>>> import numpy as np
>>> import numpy.linalg as la
>>> np.set_printoptions(suppress=True, linewidth=140)
>>> X = np.load("test11.npy")
>>> X.round(2)
array([[ 5.  ,  3.76,  0.22, -7.8 , -0.02],
       [-5.35, -2.96, -0.1 ,  7.89,  0.54],
       [-3.64, -5.91, -0.59,  7.01, -1.54],
       [-4.63, -4.47, -0.34,  7.63, -0.47],
       [-3.58,  7.65,  1.22,  1.21,  5.07],
       [ 4.17, -7.16, -1.19, -2.15, -5.04],
       [-6.09,  2.99,  0.74,  6.29,  3.72],
       [ 5.08,  3.61,  0.2 , -7.82, -0.12],
       [-1.84, -7.54, -0.9 ,  5.47, -3.  ],
       [-5.75, -1.77,  0.08,  7.88,  1.26]])
>>> cen = X - X.mean(axis=0)
>>> V = la.svd(cen)[2][:2]
>>> M2 = cen - cen @ V.T @ V
>>> la.norm(M2, axis=1).round(6).argmax()
np.int64(0)
>>> np.round(np.cov(cen @ V.T, rowvar=False), 2) + 0
array([[65.28,  0.  ],
       [ 0.  , 33.91]])
>>> Uu, sv, Vh = la.svd(X)
>>> sv.round(2) + 0
array([26.36, 17.47,  0.  ,  0.  ,  0.  ])
>>> np.argmax(sv[:-1] / (sv[1:] + 1e-6)) + 1
np.int64(2)
>>> M2 = Uu[:, :2] @ np.diag(sv[:2]) @ Vh[:2]
>>> la.matrix_rank(M2)
np.int64(2)
>>> M2.round(2)
array([[ 5.  ,  3.76,  0.22, -7.8 , -0.02],
       [-5.35, -2.96, -0.1 ,  7.89,  0.54],
       [-3.64, -5.91, -0.59,  7.01, -1.54],
       [-4.63, -4.47, -0.34,  7.63, -0.47],
       [-3.58,  7.65,  1.22,  1.21,  5.07],
       [ 4.17, -7.16, -1.19, -2.15, -5.04],
       [-6.09,  2.99,  0.74,  6.29,  3.72],
       [ 5.08,  3.61,  0.2 , -7.82, -0.12],
       [-1.84, -7.54, -0.9 ,  5.47, -3.  ],
       [-5.75, -1.77,  0.08,  7.88,  1.26]])
>>> M = np.loadtxt("arr.csv", delimiter=",")
>>> M
array([[-3.89,  4.38, -1.85,  4.55,  6.25,  5.57],
       [-2.12,  7.58, -4.1 ,  0.78,  7.09,  6.79],
       [-3.52,  5.75, -1.99,  3.2 ,  6.63,  5.25],
       [-4.15,  5.13, -3.09,  1.58,  5.2 ,  6.66],
       [-1.8 ,  5.74, -3.51,  3.91,  7.33,  6.74],
       [-3.73,  6.34, -0.81,  4.2 ,  5.15,  5.47],
       [-1.41,  5.02, -3.53,  3.91,  8.38,  5.64],
       [-1.97,  6.42, -5.22,  1.55,  6.01,  5.37],
       [-4.  ,  5.9 ,  0.22,  1.72,  4.03,  6.22],
       [-3.03,  5.6 , -4.86,  3.05,  5.55,  6.69],
       [-3.05,  4.83, -4.42,  3.6 ,  6.77,  7.64],
       [-3.31,  5.63, -1.98,  2.44,  7.55,  6.96],
       [-3.1 ,  5.72, -2.43,  4.82,  7.29,  7.41],
       [-2.47,  4.86, -1.5 ,  3.36,  4.05,  4.59],
       [-3.03,  4.95, -3.19,  2.75,  5.02,  5.7 ],
       [-2.5 ,  4.94, -2.75,  1.62,  6.61,  4.69],
       [-3.04,  6.08, -3.23,  1.48,  5.93,  5.06],
       [-2.7 ,  7.55, -4.22,  2.03,  7.57,  6.75],
       [-1.86,  6.24, -3.16,  3.71,  6.03,  6.17],
       [-3.43,  6.96, -2.69,  1.48,  6.46,  7.11],
       [-3.5 ,  6.38, -3.12,  3.51,  7.66,  5.29],
       [-4.1 ,  6.28, -3.19,  2.92,  6.85,  6.58],
       [-0.92,  6.46, -2.51,  2.43,  7.24,  7.9 ],
       [-3.11,  5.02, -3.16,  3.76,  5.12,  3.83],
       [-2.87,  5.88, -1.72,  1.43,  5.16,  5.43],
       [-2.44,  3.98, -2.76,  3.55,  3.63,  5.11],
       [-3.45,  7.37, -1.37,  1.94,  4.69,  4.81],
       [-2.86,  6.91, -2.62,  2.85,  8.07,  6.8 ]])
>>> cent = M[[5, 2]].astype(float)
>>> for _ in range(3):
...     labels = la.norm(M[:, None] - cent, axis=-1).argmin(axis=1)
...     cent = np.array([M[labels == j].mean(axis=0) for j in range(2)])
... 
>>> print(labels)
[0 1 1 1 1 0 1 1 0 1 1 1 1 0 0 1 1 1 1 1 1 1 1 0 0 0 0 1]
>>> np.bincount(labels)
array([ 9, 19])
>>> np.round(cent[1] - cent[0], 2)
array([ 0.46,  0.66, -1.5 , -0.35,  2.06,  1.2 ])
